$ python -q
>>> import numpy as np
>>> np.set_printoptions(precision=3, suppress=True, linewidth=120, legacy="1.25")
>>> A = np.loadtxt("a.csv", delimiter=",")
>>> A
array([[-0.131, -0.059,  0.505,  0.35 , -0.44 , -0.494,  0.4  ,  0.063],
       [-0.425, -0.643, -0.024,  0.289,  0.054,  0.431,  0.185, -0.314],
       [-0.653,  0.04 ,  0.254, -0.47 ,  0.218,  0.03 ,  0.085,  0.48 ],
       [-0.065,  0.205, -0.323, -0.418, -0.035, -0.107,  0.682, -0.444],
       [ 0.229, -0.55 , -0.005, -0.568, -0.543, -0.027, -0.145,  0.078],
       [-0.49 ,  0.03 , -0.2  , -0.032, -0.097, -0.498, -0.529, -0.425],
       [-0.229,  0.483,  0.067,  0.032, -0.626,  0.545, -0.118, -0.085],
       [ 0.163,  0.057,  0.729, -0.271,  0.243,  0.112, -0.135, -0.526]])
>>> # keeps lengths
>>> rng = np.random.default_rng(9744)
>>> z = rng.permutation(8)
>>> other = A[:, z] * rng.choice([-1, 1], 8)
>>> print(other)
[[ 0.44  -0.4   -0.131 -0.505 -0.059  0.063  0.494  0.35 ]
 [-0.054 -0.185 -0.425  0.024 -0.643 -0.314 -0.431  0.289]
 [-0.218 -0.085 -0.653 -0.254  0.04   0.48  -0.03  -0.47 ]
 [ 0.035 -0.682 -0.065  0.323  0.205 -0.444  0.107 -0.418]
 [ 0.543  0.145  0.229  0.005 -0.55   0.078  0.027 -0.568]
 [ 0.097  0.529 -0.49   0.2    0.03  -0.425  0.498 -0.032]
 [ 0.626  0.118 -0.229 -0.067  0.483 -0.085 -0.545  0.032]
 [-0.243  0.135  0.163 -0.729  0.057 -0.526 -0.112 -0.271]]
>>> Uu, _, vt = np.linalg.svd(A.T @ other)
>>> np.round(Uu @ vt, 3) + 0
array([[ 0.,  0.,  1.,  0.,  0.,  0.,  0.,  0.],
       [ 0.,  0.,  0.,  0.,  1.,  0.,  0.,  0.],
       [ 0.,  0.,  0., -1.,  0.,  0.,  0.,  0.],
       [ 0.,  0.,  0.,  0.,  0.,  0.,  0.,  1.],
       [-1.,  0.,  0.,  0.,  0.,  0.,  0.,  0.],
       [ 0.,  0.,  0.,  0.,  0.,  0., -1.,  0.],
       [ 0., -1.,  0.,  0.,  0.,  0.,  0.,  0.],
       [ 0.,  0.,  0.,  0.,  0.,  1.,  0.,  0.]])
>>> x = np.array([2, -2, -3, -1, -2, -2, 0, -3])
>>> np.round(np.linalg.det(A), 3)
-1.0
>>> print(np.linalg.inv(A))
[[-0.131 -0.425 -0.653 -0.065  0.229 -0.49  -0.229  0.163]
 [-0.059 -0.643  0.04   0.205 -0.55   0.03   0.483  0.057]
 [ 0.505 -0.024  0.254 -0.323 -0.005 -0.2    0.067  0.729]
 [ 0.35   0.289 -0.47  -0.418 -0.568 -0.032  0.032 -0.271]
 [-0.44   0.054  0.218 -0.035 -0.543 -0.097 -0.626  0.243]
 [-0.494  0.431  0.03  -0.107 -0.027 -0.498  0.545  0.112]
 [ 0.4    0.185  0.085  0.682 -0.145 -0.529 -0.118 -0.135]
 [ 0.063 -0.314  0.48  -0.444  0.078 -0.425 -0.085 -0.526]]
>>> [p for p in range(1, 25) if np.allclose(np.linalg.matrix_power(A, p), np.eye(8))]
[]
>>> K = np.loadtxt("w.csv", delimiter=",")
>>> K
array([[ 1.,  1.,  0.,  2., -1.,  3., -4.,  4., -4., -4.,  4.],
       [ 4.,  1.,  1.,  0.,  2., -1.,  3., -4.,  4., -4., -4.],
       [-4.,  4.,  1.,  1.,  0.,  2., -1.,  3., -4.,  4., -4.],
       [-4., -4.,  4.,  1.,  1.,  0.,  2., -1.,  3., -4.,  4.],
       [ 4., -4., -4.,  4.,  1.,  1.,  0.,  2., -1.,  3., -4.],
       [-4.,  4., -4., -4.,  4.,  1.,  1.,  0.,  2., -1.,  3.],
       [ 3., -4.,  4., -4., -4.,  4.,  1.,  1.,  0.,  2., -1.],
       [-1.,  3., -4.,  4., -4., -4.,  4.,  1.,  1.,  0.,  2.],
       [ 2., -1.,  3., -4.,  4., -4., -4.,  4.,  1.,  1.,  0.],
       [ 0.,  2., -1.,  3., -4.,  4., -4., -4.,  4.,  1.,  1.],
       [ 1.,  0.,  2., -1.,  3., -4.,  4., -4., -4.,  4.,  1.]])
>>> round(float(np.linalg.norm(K[6], 1)), 3), round(np.linalg.norm(K[6], np.inf), 3)
(28.0, 4.0)
>>> print(round(float(np.linalg.norm(K, 2)), 3))
13.749
>>> K[6] @ K[9]
1.0
>>> print(np.linalg.norm(K, axis=0))
[9.798 9.798 9.798 9.798 9.798 9.798 9.798 9.798 9.798 9.798 9.798]
>>> round(np.linalg.norm(K[6] - K[9]), 3)
13.784
